>>> import numpy as np
>>> np.set_printoptions(suppress=True, linewidth=200)
>>> rd = lambda a: np.round(a, 3) + 0
>>> feats = np.loadtxt("dump.csv", delimiter=",")
>>> feats
array([[0., 0., 0., 0., 0., 0., 0., 0., 0., 0., 0., 1.],
       [0., 0., 1., 0., 0., 1., 0., 1., 0., 1., 0., 0.],
       [0., 1., 0., 0., 0., 0., 1., 0., 1., 0., 1., 0.],
       [0., 0., 0., 0., 0., 0., 1., 1., 0., 0., 0., 0.],
       [0., 0., 0., 0., 0., 0., 0., 0., 1., 0., 0., 1.],
       [0., 1., 0., 0., 0., 0., 1., 0., 0., 1., 0., 0.],
       [0., 0., 1., 1., 0., 1., 0., 0., 0., 0., 0., 0.],
       [0., 1., 0., 1., 0., 0., 0., 0., 0., 0., 0., 1.],
       [0., 0., 1., 0., 1., 0., 0., 0., 0., 1., 0., 1.],
       [0., 1., 0., 0., 0., 1., 0., 0., 1., 0., 1., 0.],
       [0., 0., 1., 0., 0., 0., 0., 0., 0., 1., 0., 0.],
       [1., 0., 0., 0., 1., 0., 0., 1., 1., 0., 0., 0.]])
>>> # symmetric
>>> np.unique(feats.round(6), axis=0).shape
(12, 12)
>>> np.abs(np.diag(np.linalg.qr(feats)[1])) > 1e-9
array([ True,  True,  True,  True,  True,  True,  True,  True,  True,  True, False,  True])
>>> np.allclose(feats[:-1].T @ np.linalg.lstsq(feats[:-1].T, feats[-1])[0], feats[-1])
False
>>> rd(feats @ np.linalg.pinv(feats) @ feats)
array([[0., 0., 0., 0., 0., 0., 0., 0., 0., 0., 0., 1.],
       [0., 0., 1., 0., 0., 1., 0., 1., 0., 1., 0., 0.],
       [0., 1., 0., 0., 0., 0., 1., 0., 1., 0., 1., 0.],
       [0., 0., 0., 0., 0., 0., 1., 1., 0., 0., 0., 0.],
       [0., 0., 0., 0., 0., 0., 0., 0., 1., 0., 0., 1.],
       [0., 1., 0., 0., 0., 0., 1., 0., 0., 1., 0., 0.],
       [0., 0., 1., 1., 0., 1., 0., 0., 0., 0., 0., 0.],
       [0., 1., 0., 1., 0., 0., 0., 0., 0., 0., 0., 1.],
       [0., 0., 1., 0., 1., 0., 0., 0., 0., 1., 0., 1.],
       [0., 1., 0., 0., 0., 1., 0., 0., 1., 0., 1., 0.],
       [0., 0., 1., 0., 0., 0., 0., 0., 0., 1., 0., 0.],
       [1., 0., 0., 0., 1., 0., 0., 1., 1., 0., 0., 0.]])
>>> evals, evecs = np.linalg.eigh(feats)
>>> x0 = np.array([8, -2, -2, -7, -5, 4, 6, 3, -9, -6, -3, -6])
>>> rd(np.linalg.eigvalsh(feats[1:, 1:]))
array([-2.706, -1.982, -1.898, -0.923, -0.617,  0.   ,  0.5  ,  0.92 ,  1.474,  1.921,  3.31 ])
>>> print(rd(x0 @ feats @ x0 / (x0 @ x0)), rd(evals[0]), rd(evals[-1]))
0.466 -2.707 3.329
>>> M = np.loadtxt("a.csv", delimiter=",")
>>> M
array([[ 0.544, -0.598, -0.136,  0.632, -0.654,  0.064,  0.057],
       [ 4.171, -4.048, -1.385,  2.749, -4.203,  0.055,  0.02 ],
       [ 2.039, -1.932, -0.671,  1.355, -2.153, -0.262,  0.087],
       [ 1.284, -1.26 , -0.253,  0.815, -1.404,  0.037, -0.185],
       [ 1.938, -1.775, -0.554,  1.219, -1.915, -0.109,  0.   ],
       [-1.876,  2.155,  0.819, -1.352,  2.011,  0.16 ,  0.033],
       [ 2.805, -2.89 , -0.942,  1.917, -2.923,  0.112, -0.069],
       [-1.713,  1.665,  0.392, -1.102,  1.631,  0.05 ,  0.   ],
       [ 0.529, -0.577, -0.25 ,  0.257, -0.418,  0.034, -0.023],
       [-2.616,  2.852,  1.028, -1.942,  2.694, -0.024, -0.076],
       [-3.497,  3.252,  1.043, -2.075,  3.289, -0.138, -0.023],
       [-4.924,  5.059,  1.677, -3.546,  5.067, -0.031,  0.039],
       [-0.044, -0.124, -0.154, -0.045,  0.035,  0.081, -0.069],
       [ 2.476, -2.414, -0.886,  1.397, -2.15 ,  0.03 , -0.037],
       [-6.032,  5.819,  2.172, -4.069,  5.847, -0.027,  0.05 ],
       [ 1.436, -1.504, -0.481,  0.958, -1.512,  0.008,  0.167],
       [ 4.812, -4.8  , -1.62 ,  3.171, -4.93 , -0.032,  0.089],
       [ 1.408, -1.484, -0.414,  1.043, -1.684,  0.156,  0.109],
       [ 7.856, -8.083, -2.67 ,  5.311, -7.924,  0.07 , -0.011],
       [ 2.191, -1.995, -0.71 ,  1.52 , -2.309, -0.038,  0.118],
       [ 3.158, -2.98 , -1.137,  2.096, -3.128,  0.037,  0.083],
       [ 4.997, -4.951, -1.579,  3.343, -4.949, -0.091,  0.136],
       [ 3.175, -2.853, -0.901,  1.91 , -2.981, -0.164,  0.028],
       [-1.424,  1.206,  0.422, -0.97 ,  1.615,  0.063, -0.033],
       [-0.953,  0.956,  0.43 , -0.487,  1.094,  0.106,  0.063],
       [-5.784,  5.62 ,  1.951, -3.49 ,  5.578,  0.016,  0.044],
       [ 0.259, -0.242, -0.428,  0.024, -0.329,  0.04 , -0.095],
       [ 2.412, -2.515, -0.938,  1.557, -2.477, -0.032,  0.002],
       [ 2.052, -2.136, -0.65 ,  1.098, -1.789,  0.003, -0.144],
       [ 4.04 , -4.178, -1.372,  2.609, -4.047,  0.108, -0.037],
       [ 2.299, -2.316, -0.854,  1.648, -2.319,  0.126,  0.037],
       [-2.837,  2.896,  0.753, -1.912,  2.835,  0.194, -0.137],
       [-0.895,  1.088,  0.458, -0.865,  1.125,  0.234,  0.105]])
>>> rd(np.linalg.norm(M, 2) / np.linalg.norm(M))
np.float64(0.999)
>>> np.linalg.cond(M) > 100
np.False_
>>> x0 = np.array([2, 5, 1, -2, 5, 0, 4])
>>> target = M @ x0
>>> rd(np.linalg.lstsq(M, target)[0])
array([ 2.,  5.,  1., -2.,  5.,  0.,  4.])
>>> try:
...     np.linalg.solve(M, target)
... except np.linalg.LinAlgError as e:
...     print(e)
... 
Last 2 dimensions of the array must be square
>>> rd(np.linalg.pinv(M) @ M)
array([[1., 0., 0., 0., 0., 0., 0.],
       [0., 1., 0., 0., 0., 0., 0.],
       [0., 0., 1., 0., 0., 0., 0.],
       [0., 0., 0., 1., 0., 0., 0.],
       [0., 0., 0., 0., 1., 0., 0.],
       [0., 0., 0., 0., 0., 1., 0.],
       [0., 0., 0., 0., 0., 0., 1.]])
>>> rng = np.random.default_rng(181)
>>> target = target + 0.05 * rng.normal(size=33)
>>> rd(target)
array([ -6.374, -39.78 , -19.447, -13.479, -17.574,  20.776, -28.517,  15.741,  -4.8  ,  27.17 ,  30.799,  49.641,  -0.837, -21.708,  56.845, -13.96 , -46.617, -15.072, -77.738, -20.423, -29.19 ,
       -47.249, -27.475,  13.516,  10.025,  53.545,  -3.221, -24.188, -18.958, -39.684, -22.61 ,  26.983,  11.87 ])
>>> c, *_ = np.linalg.lstsq(M, target)
>>> rd(c)
array([ 1.962,  4.938,  0.988, -2.032,  5.012,  0.08 ,  4.12 ])
>>> print(c.round())
[ 2.  5.  1. -2.  5.  0.  4.]
>>> [round(float(np.linalg.norm(np.linalg.solve(M.T @ M + lam * np.eye(7), M.T @ target))), 2) for lam in (0, 1, 10, 100)]
[8.69, 5.38, 5.08, 4.73]
